% python3 -q
>>> import numpy as np
>>> np.set_printoptions(precision=3, suppress=True, linewidth=160, legacy="1.25")
>>> F = np.load("test14.npy")
>>> F
array([[-5,  2,  0,  0],
       [-3,  4,  0,  0],
       [ 0,  0, -5,  2],
       [ 0,  0, -3,  4]])
>>> rng = np.random.default_rng(71967)
>>> z = rng.permutation(4)
>>> z
array([3, 1, 2, 0])
>>> B = F[z][:, z]
>>> np.sort(np.abs(np.linalg.eigvals(B)))
array([3.275, 3.275, 4.275, 4.275])
>>> np.diag(B)
array([ 4,  4, -5, -5])
>>> np.allclose(B, F)
False
>>> np.linalg.matrix_rank(F)
4
>>> np.linalg.svd(F, compute_uv=False)
array([7.077, 7.077, 1.978, 1.978])
>>> F.shape
(4, 4)
>>> F.sum(axis=1)
array([-3,  1, -3,  1])
>>> np.count_nonzero(F)
8
>>> F.sum(axis=0)
array([-8,  6, -8,  6])
>>> F - F[0]
array([[ 0,  0,  0,  0],
       [ 2,  2,  0,  0],
       [ 5, -2, -5,  2],
       [ 5, -2, -3,  4]])
>>> theta = np.radians(30)
>>> r_ = np.eye(4)
>>> r_[0, 0] = r_[2, 2] = np.cos(theta)
>>> r_[0, 2], r_[2, 0] = -np.sin(theta), np.sin(theta)
>>> r_
array([[ 0.866,  0.   , -0.5  ,  0.   ],
       [ 0.   ,  1.   ,  0.   ,  0.   ],
       [ 0.5  ,  0.   ,  0.866,  0.   ],
       [ 0.   ,  0.   ,  0.   ,  1.   ]])
>>> B = F @ r_.T
>>> np.abs(B - F).max(axis=0)
array([2.5, 0. , 2.5, 0. ])
>>> np.linalg.svd(F, compute_uv=False), np.linalg.svd(B, compute_uv=False)
(array([7.077, 7.077, 1.978, 1.978]), array([7.077, 7.077, 1.978, 1.978]))
>>> B
array([[-4.33 ,  2.   , -2.5  ,  0.   ],
       [-2.598,  4.   , -1.5  ,  0.   ],
       [ 2.5  ,  0.   , -4.33 ,  2.   ],
       [ 1.5  ,  0.   , -2.598,  4.   ]])
>>> np.allclose(np.linalg.norm(F, axis=1), np.linalg.norm(B, axis=1))
True
>>> np.allclose(F @ F.T, B @ B.T)
True
>>> K = np.loadtxt("layer17.csv", delimiter=",")
>>> K
array([[ 0.397, -0.257,  0.19 ,  0.553,  1.154, -0.213],
       [-0.257, -0.833,  0.193,  0.123,  0.513, -0.042],
       [ 0.19 ,  0.193,  0.043,  0.142,  0.248, -1.041],
       [ 0.553,  0.123,  0.142,  0.449,  0.636,  0.669],
       [ 1.154,  0.513,  0.248,  0.636,  0.289,  3.5  ],
       [-0.213, -0.042, -1.041,  0.669,  3.5  , -0.345]])
>>> np.linalg.cond(K) > 100
True
>>> round(float(np.linalg.norm(K, 2) / np.linalg.norm(K)), 3)
0.686
>>> np.linalg.matrix_rank(K, rtol=0.1)
4
>>> np.argsort(-np.linalg.norm(K, axis=0).round(6), kind="stable")[:3]
array([4, 5, 0])
>>> U, sigma, vt = np.linalg.svd(K)
>>> V = vt[:(sigma > 1e-8).sum()]
>>> x0 = K[5] + 3 * K[2] + rng.integers(2) * np.eye(6)[3]
>>> x0
array([ 0.357,  0.536, -0.913,  2.096,  4.245, -3.468])
>>> np.allclose(V.T @ V @ x0, x0)
False
>>> round(float(np.linalg.norm(x0 - V.T @ V @ x0)), 3)
0.872
>>> np.round(K[5] @ K[0], 3)
4.212
>>> round(float(np.linalg.norm(K[5], 1)), 3), round(np.linalg.norm(K[5], np.inf), 3)
(5.81, 3.5)
>>> round(float(np.linalg.norm(K) ** 2 / np.linalg.norm(K, 2) ** 2), 3)
2.125
>>> np.linalg.norm(K, axis=0)
array([1.394, 1.038, 1.114, 1.181, 3.794, 3.735])
>>> round(np.linalg.norm(K, 2), 3)
4.0
>>> z = rng.integers(0, 3, 10)
>>> W0 = np.array([[2, 3, -3, 0, -3, -1, 3, -3, 3, 0],
...     [2, 1, -2, -1, -1, 3, 3, 1, 0, 2],
...     [3, -3, 0, -2, 1, 3, -3, 0, -2, 1],
...     [-2, -3, -2, 2, -3, -2, 2, 3, -3, 1],
...     [0, 2, 2, -3, 2, 2, 2, -1, -3, -1],
...     [1, 3, 3, 0, -1, 1, 2, -3, 1, 3],
...     [-1, -2, 1, 0, 1, -1, -1, -3, 0, 3],
...     [-2, 0, -1, 0, -3, -3, -3, -2, -3, -3],
...     [-2, 0, 2, 2, 0, 0, -1, 2, 0, 1],
...     [0, 2, 2, -3, -2, 2, 2, 3, 1, 1]]) * (z[:, None] == z)
>>> W0
array([[ 2,  3,  0,  0, -3,  0,  3,  0,  0,  0],
       [ 2,  1,  0,  0, -1,  0,  3,  0,  0,  2],
       [ 0,  0,  0, -2,  0,  3,  0,  0, -2,  0],
       [ 0,  0, -2,  2,  0, -2,  0,  0, -3,  0],
       [ 0,  2,  0,  0,  2,  0,  2,  0,  0, -1],
       [ 0,  0,  3,  0,  0,  1,  0,  0,  1,  0],
       [-1, -2,  0,  0,  1,  0, -1,  0,  0,  3],
       [ 0,  0,  0,  0,  0,  0,  0, -2,  0,  0],
       [ 0,  0,  2,  2,  0,  0,  0,  0,  0,  0],
       [ 0,  2,  0,  0, -2,  0,  2,  0,  0,  1]])
>>> q, r_ = np.linalg.qr(W0)
>>> np.abs(np.diag(r_))
array([3.   , 3.3  , 4.123, 3.464, 3.104, 1.669, 1.667, 2.   , 1.427, 0.781])
>>> np.allclose(r_.T @ r_, W0.T @ W0)
True
>>> np.round(q.T @ q, 3) + 0
array([[1., 0., 0., 0., 0., 0., 0., 0., 0., 0.],
       [0., 1., 0., 0., 0., 0., 0., 0., 0., 0.],
       [0., 0., 1., 0., 0., 0., 0., 0., 0., 0.],
       [0., 0., 0., 1., 0., 0., 0., 0., 0., 0.],
       [0., 0., 0., 0., 1., 0., 0., 0., 0., 0.],
       [0., 0., 0., 0., 0., 1., 0., 0., 0., 0.],
       [0., 0., 0., 0., 0., 0., 1., 0., 0., 0.],
       [0., 0., 0., 0., 0., 0., 0., 1., 0., 0.],
       [0., 0., 0., 0., 0., 0., 0., 0., 1., 0.],
       [0., 0., 0., 0., 0., 0., 0., 0., 0., 1.]])
>>> np.trace(q @ q.T)
10.0
>>> abs(r_[0, 0]), round(np.linalg.norm(W0[:, 0]), 3)
(3.0, 3.0)
>>> B = np.array([[-3, -5],
...     [-3, 5],
...     [-1, 3],
...     [-3, 3],
...     [4, 4],
...     [-5, 4],
...     [4, -1],
...     [-5, 5],
...     [3, -1],
...     [-5, -1]])
>>> B.T @ W0.T
array([[-15, -11, -15,  -3,  15,  -5,  -6,  10,  -8, -11],
       [-10, -14,   8,  -5,  17,  12,  -3, -10,  12,  -1]])
>>> np.linalg.matrix_rank(W0 @ B)
2
>>> T = np.stack([W0, 5 * W0, W0[::-1]])
>>> T.shape
(3, 10, 10)
>>> T.sum(axis=0)
array([[ 12,  20,   0,   0, -20,   0,  20,   0,   0,   1],
       [ 12,   6,   2,   2,  -6,   0,  18,   0,   0,  12],
       [  0,   0,   0, -12,   0,  18,   0,  -2, -12,   0],
       [ -1,  -2, -12,  12,   1, -12,  -1,   0, -18,   3],
       [  0,  12,   3,   0,  12,   1,  12,   0,   1,  -6],
       [  0,   2,  18,   0,   2,   6,   2,   0,   6,  -1],
       [ -6, -12,  -2,   2,   6,  -2,  -6,   0,  -3,  18],
       [  0,   0,   0,  -2,   0,   3,   0, -12,  -2,   0],
       [  2,   1,  12,  12,  -1,   0,   3,   0,   0,   2],
       [  2,  15,   0,   0, -15,   0,  15,   0,   0,   6]])
>>> np.einsum("bij,cij->bc", T, T)
array([[ 153,  765,   36],
       [ 765, 3825,  180],
       [  36,  180,  153]])
>>> rank = np.linalg.matrix_rank(K)
>>> rank
4
>>> null = np.linalg.svd(K)[2][rank:].T
>>> np.allclose(K @ null, 0)
True
>>> null.shape
(6, 2)
>>> x0 = np.array([-1, -5, 2, 4, 1, 3, 3, 5, 4, 1])
>>> a = np.maximum(W0 @ x0, 0)
>>> np.flatnonzero(a > 1e-9)
array([1, 5, 6, 8])
>>> np.maximum(W0 @ (3 * x0), 0)
array([ 0,  9,  0,  0,  0, 39, 36,  0, 36,  0])
>>> W0.T @ a
array([ -6, -21,  63,  24,   9,  13,  -3,   0,  13,  42])
>>> W0 * (a > 1e-9)[:, None]
array([[ 0,  0,  0,  0,  0,  0,  0,  0,  0,  0],
       [ 2,  1,  0,  0, -1,  0,  3,  0,  0,  2],
       [ 0,  0,  0,  0,  0,  0,  0,  0,  0,  0],
       [ 0,  0,  0,  0,  0,  0,  0,  0,  0,  0],
       [ 0,  0,  0,  0,  0,  0,  0,  0,  0,  0],
       [ 0,  0,  3,  0,  0,  1,  0,  0,  1,  0],
       [-1, -2,  0,  0,  1,  0, -1,  0,  0,  3],
       [ 0,  0,  0,  0,  0,  0,  0,  0,  0,  0],
       [ 0,  0,  2,  2,  0,  0,  0,  0,  0,  0],
       [ 0,  0,  0,  0,  0,  0,  0,  0,  0,  0]])
>>> a
array([ 0,  3,  0,  0,  0, 13, 12,  0, 12,  0])
>>> X = np.loadtxt("block18.csv", delimiter=",")
>>> X
array([[ 2.,  2., -2.,  2.,  0.,  1., -2.,  2., -1.,  3., -1.,  3., -2.,  0.,  1.,  3.],
       [ 1.,  0.,  3., -2., -3.,  2.,  0., -1.,  2., -2., -2.,  3.,  0.,  1.,  2.,  1.],
       [-2., -1., -1., -3.,  3., -1.,  2., -1.,  1., -1.,  1.,  3., -2.,  2., -2., -2.],
       [-1., -3., -1.,  3.,  1., -3.,  2., -3.,  0., -1.,  3.,  3.,  3.,  0.,  1.,  1.],
       [ 1.,  0.,  1.,  2., -2.,  0.,  3.,  3.,  2., -2.,  0., -3.,  1.,  1.,  2.,  3.],
       [-1.,  2., -2., -1.,  2., -3.,  1., -2.,  3.,  0.,  3., -2., -2.,  3.,  0., -3.],
       [ 2.,  1.,  3., -1., -3., -2., -3., -2.,  0., -1.,  2., -3., -2., -1.,  3., -1.],
       [ 1., -1., -3.,  2.,  3.,  2.,  0., -1.,  2., -2., -2.,  0.,  3., -3.,  2.,  1.],
       [ 1., -3.,  0.,  3., -2.,  2., -1.,  0.,  1.,  3., -2., -3.,  0.,  2.,  3.,  1.],
       [ 1.,  3., -3., -3., -1., -2.,  1.,  3.,  1.,  0.,  2., -3.,  1.,  0., -3., -1.],
       [-3., -1.,  2.,  0.,  3., -2.,  2., -1., -3., -1.,  2.,  1.,  2., -1.,  3., -2.],
       [ 3.,  3.,  2., -3., -2., -1., -3., -2.,  0., -1.,  1.,  3., -1., -2.,  0.,  0.],
       [-3., -1., -2., -2.,  2., -2., -2.,  0.,  3., -1.,  2.,  3., -1., -1.,  1.,  2.],
       [-1., -2.,  1.,  3.,  1.,  1., -1., -3., -3., -2., -1.,  2., -3.,  1., -1., -2.],
       [ 1., -1.,  1.,  2., -2.,  2.,  1.,  2.,  3.,  3., -2.,  1.,  0.,  2., -1., -1.],
       [ 3., -2., -2., -3., -3., -3.,  2., -2., -1.,  2.,  3.,  3., -3., -3., -1., -2.]])
>>> r0, g = X[4], X[13]
>>> r0 @ g
-26.0
>>> pr = (r0 @ g) / (r0 @ r0) * r0
>>> round(float(np.linalg.norm(r0 + g) ** 2 + np.linalg.norm(r0 - g) ** 2), 3)
240.0
>>> theta = np.deg2rad(90)
>>> A = np.eye(15)
>>> A[np.ix_([10, 5], [10, 5])] = [[np.cos(theta), -np.sin(theta)], [np.sin(theta), np.cos(theta)]]
>>> A.round(3) + 0
array([[ 1.,  0.,  0.,  0.,  0.,  0.,  0.,  0.,  0.,  0.,  0.,  0.,  0.,  0.,  0.],
       [ 0.,  1.,  0.,  0.,  0.,  0.,  0.,  0.,  0.,  0.,  0.,  0.,  0.,  0.,  0.],
       [ 0.,  0.,  1.,  0.,  0.,  0.,  0.,  0.,  0.,  0.,  0.,  0.,  0.,  0.,  0.],
       [ 0.,  0.,  0.,  1.,  0.,  0.,  0.,  0.,  0.,  0.,  0.,  0.,  0.,  0.,  0.],
       [ 0.,  0.,  0.,  0.,  1.,  0.,  0.,  0.,  0.,  0.,  0.,  0.,  0.,  0.,  0.],
       [ 0.,  0.,  0.,  0.,  0.,  0.,  0.,  0.,  0.,  0.,  1.,  0.,  0.,  0.,  0.],
       [ 0.,  0.,  0.,  0.,  0.,  0.,  1.,  0.,  0.,  0.,  0.,  0.,  0.,  0.,  0.],
       [ 0.,  0.,  0.,  0.,  0.,  0.,  0.,  1.,  0.,  0.,  0.,  0.,  0.,  0.,  0.],
       [ 0.,  0.,  0.,  0.,  0.,  0.,  0.,  0.,  1.,  0.,  0.,  0.,  0.,  0.,  0.],
       [ 0.,  0.,  0.,  0.,  0.,  0.,  0.,  0.,  0.,  1.,  0.,  0.,  0.,  0.,  0.],
       [ 0.,  0.,  0.,  0.,  0., -1.,  0.,  0.,  0.,  0.,  0.,  0.,  0.,  0.,  0.],
       [ 0.,  0.,  0.,  0.,  0.,  0.,  0.,  0.,  0.,  0.,  0.,  1.,  0.,  0.,  0.],
       [ 0.,  0.,  0.,  0.,  0.,  0.,  0.,  0.,  0.,  0.,  0.,  0.,  1.,  0.,  0.],
       [ 0.,  0.,  0.,  0.,  0.,  0.,  0.,  0.,  0.,  0.,  0.,  0.,  0.,  1.,  0.],
       [ 0.,  0.,  0.,  0.,  0.,  0.,  0.,  0.,  0.,  0.,  0.,  0.,  0.,  0.,  1.]])
>>> np.linalg.determinant(X)
Traceback (most recent call last):
  File "<python-input-84>", line 1, in <module>
    np.linalg.determinant(X)
    ^^^^^^^^^^^^^^^^^^^^^
AttributeError: module 'numpy.linalg' has no attribute 'determinant'
>>> np.allclose(X, X.T)
False
>>> np.round(np.linalg.det(X), 3)
0.0
>>> np.round(np.abs(np.linalg.eigvals(X)).max(), 3)
8.746
